In [1]: import numpy as np

In [2]: np.set_printoptions(suppress=True, linewidth=160)

In [3]: other = np.array([[2, 0], [2, 3], [0, 1]])

In [4]: K = np.block([[np.zeros((3, 3)), other], [other.T, np.zeros((2, 2))]])

In [5]: K
Out[5]: 
array([[0., 0., 0., 2., 0.],
       [0., 0., 0., 2., 3.],
       [0., 0., 0., 0., 1.],
       [2., 2., 0., 0., 0.],
       [0., 3., 1., 0., 0.]])

In [6]: r0, g = K[1], K[3]

In [7]: r0 @ r0
Out[7]: np.float64(13.0)

In [8]: p = (r0 @ g) / (r0 @ r0) * r0

In [9]: round(float(np.linalg.norm(r0 + g) ** 2 + np.linalg.norm(r0 - g) ** 2), 1)
Out[9]: 42.0

In [10]: g - p
Out[10]: array([2., 2., 0., 0., 0.])

In [11]: np.outer(r0, g)
Out[11]: 
array([[0., 0., 0., 0., 0.],
       [0., 0., 0., 0., 0.],
       [0., 0., 0., 0., 0.],
       [4., 4., 0., 0., 0.],
       [6., 6., 0., 0., 0.]])

In [12]: left, sv, VT = np.linalg.svd(K)

In [13]: sv.round(1)
Out[13]: array([ 3.9,  3.9,  1.7,  1.7, -0. ])

In [14]: other = left[:, :4] @ np.diag(sv[:4]) @ VT[:4]

In [15]: round(float(np.abs(K - other).max()), 1)
Out[15]: 0.0

In [16]: round(np.linalg.norm(K - other, 2), 1), sv[4]
Out[16]: (np.float64(0.0), np.float64(-0.0))

In [17]: other.round(1) + 0
Out[17]: 
array([[0., 0., 0., 2., 0.],
       [0., 0., 0., 2., 3.],
       [0., 0., 0., 0., 1.],
       [2., 2., 0., 0., 0.],
       [0., 3., 1., 0., 0.]])

In [18]: [round(float(np.linalg.det(K[:i, :i])), 2) + 0 for i in range(1, 6)]
Out[18]: [0.0, 0.0, 0.0, 0.0, 0.0]

In [19]: np.all(np.linalg.eigvalsh(K) > 0)
Out[19]: np.False_

In [20]: round(float(np.linalg.eigvalsh(K).min()), 1)
Out[20]: -3.9

In [21]: np.allclose(K[:-1].T @ np.linalg.lstsq(K[:-1].T, K[-1])[0], K[-1])
Out[21]: False

In [22]: np.linalg.inv(K)
LinAlgError: Singular matrix


In [23]: np.linalg.lstsq(K[:-1].T, K[-1])[2]
Out[23]: np.int32(3)

In [24]: np.einsum("ij,ji->", K, K)
Out[24]: np.float64(36.0)

In [25]: np.round(np.linalg.eigvals(K), 1) + 0
Out[25]: array([-3.9,  3.9, -1.7,  1.7,  0. ])

In [26]: round(np.linalg.det(K.T), 1)
Out[26]: np.float64(0.0)

In [27]: print(np.einsum("ii->", K))
0.0

In [28]: np.round(np.poly(K), 1) + 0
Out[28]: array([  1.,   0., -18.,   0.,  44.,   0.])

In [29]: rng = np.random.default_rng(67)

In [30]: lab = rng.integers(0, 3, 8)

In [31]: W0 = np.triu((lab[:, None] == lab) & (rng.random((8, 8)) < 0.8), 1).astype(int)

In [32]: W0 += W0.T

In [33]: print(W0)
[[0 0 0 0 0 0 0 0]
 [0 0 0 0 1 1 1 0]
 [0 0 0 0 1 1 0 0]
 [0 0 0 0 0 0 0 1]
 [0 1 1 0 0 1 1 0]
 [0 1 1 0 1 0 1 0]
 [0 1 0 0 1 1 0 0]
 [0 0 0 1 0 0 0 0]]

In [34]: np.flatnonzero(np.linalg.matrix_power((W0 != 0) + (W0.T != 0) + np.eye(8), 8)[6])
Out[34]: array([1, 2, 4, 5, 6])

In [35]: W0 @ W0
Out[35]: 
array([[0, 0, 0, 0, 0, 0, 0, 0],
       [0, 3, 2, 0, 2, 2, 2, 0],
       [0, 2, 2, 0, 1, 1, 2, 0],
       [0, 0, 0, 1, 0, 0, 0, 0],
       [0, 2, 1, 0, 4, 3, 2, 0],
       [0, 2, 1, 0, 3, 4, 2, 0],
       [0, 2, 2, 0, 2, 2, 3, 0],
       [0, 0, 0, 0, 0, 0, 0, 1]])

In [36]: lab = rng.permutation(8)

In [37]: lab
Out[37]: array([5, 3, 2, 0, 7, 1, 6, 4])

In [38]: other = W0[lab][:, lab]

In [39]: np.round(np.sort(np.abs(np.linalg.eigvals(other))), 1)
Out[39]: array([0. , 0.4, 1. , 1. , 1. , 1. , 1.7, 3.3])

In [40]: np.trace(other)
Out[40]: np.int64(0)

In [41]: rk = np.linalg.matrix_rank(W0)

In [42]: rk
Out[42]: np.int64(7)

In [43]: ns = np.linalg.svd(W0)[2][rk:].T

In [44]: print([int(np.linalg.matrix_rank(W0[:i])) for i in range(1, len(W0) + 1)])
[0, 1, 2, 3, 4, 5, 6, 7]

In [45]: [int(np.linalg.matrix_rank(W0[:, :j + 1])) for j in range(8)]
Out[45]: [0, 1, 2, 3, 4, 5, 6, 7]

In [46]: print(ns[:, 0] / ns[np.abs(ns[:, 0]).round(6).argmax(), 0])
[1. 0. 0. 0. 0. 0. 0. 0.]

In [47]: arr = np.load("data.npy")

In [48]: print(arr)
[[-3 -3  0]
 [ 3  0  2]
 [-3  1  2]
 [ 2  0  1]
 [-9 -3 -4]]

In [49]: vec = np.array([-2, 1, 1])

In [50]: y = arr @ vec

In [51]: beta, lr = np.zeros(3), 1 / np.linalg.norm(arr, 2) ** 2

In [52]: for i in range(150):
    ...:     beta -= lr * arr.T @ (arr @ beta - y)
    ...:     if i % 50 == 0: print(i, round(np.linalg.norm(arr @ beta - y), 1))
    ...: 
0 6.6
50 0.1
100 0.0

In [53]: beta.round(1)
Out[53]: array([-2.,  1.,  1.])

In [54]: np.round(np.linalg.cond(arr), 1)
Out[54]: np.float64(4.3)

In [55]: vec = np.array([-1, 2, -1])

In [56]: y = arr @ vec

In [57]: print(y)
[-3 -5  3 -3  7]

In [58]: np.round(np.linalg.pinv(arr) @ arr, 1) + 0
Out[58]: 
array([[1., 0., 0.],
       [0., 1., 0.],
       [0., 0., 1.]])

In [59]: np.linalg.solve(arr, y)
LinAlgError: Last 2 dimensions of the array must be square


In [60]: y = y + 0.3 * rng.normal(size=5)

In [61]: print(y.round(1))
[-3.2 -5.6  2.9 -3.2  6.7]

In [62]: beta, *_ = np.linalg.lstsq(arr, y)

In [63]: round(float(np.linalg.norm(y - arr @ beta)), 1)
Out[63]: 0.5

In [64]: beta.round()
Out[64]: array([-1.,  2., -1.])

In [65]: beta.round(1)
Out[65]: array([-1. ,  2.2, -1.1])

In [66]: [round(float(np.linalg.norm(np.linalg.solve(arr.T @ arr + lam * np.eye(3), arr.T @ y))), 2) for lam in (0, 1, 10, 100)]
Out[66]: [2.62, 2.33, 1.25, 0.41]

In [67]: np.round(np.linalg.svd(arr, compute_uv=False), 1)
Out[67]: array([11.7,  3.4,  2.7])

In [68]: arr - arr[0]
Out[68]: 
array([[ 0,  0,  0],
       [ 6,  3,  2],
       [ 0,  4,  2],
       [ 5,  3,  1],
       [-6,  0, -4]])

In [69]: print(np.count_nonzero(arr))
12

In [70]: np.abs(arr).max()
Out[70]: np.int64(9)

In [71]: arr[:, 3]
IndexError: index 3 is out of bounds for axis 1 with size 3


In [72]: np.round(np.linalg.norm(arr), 1)
Out[72]: np.float64(12.5)

In [73]: np.diff(arr, axis=0)
Out[73]: 
array([[  6,   3,   2],
       [ -6,   1,   0],
       [  5,  -1,  -1],
       [-11,  -3,  -5]])

In [74]: arr.mean(axis=0)
Out[74]: array([-2. , -1. ,  0.2])

In [75]: np.linalg.matrix_rank(arr)
Out[75]: np.int64(3)
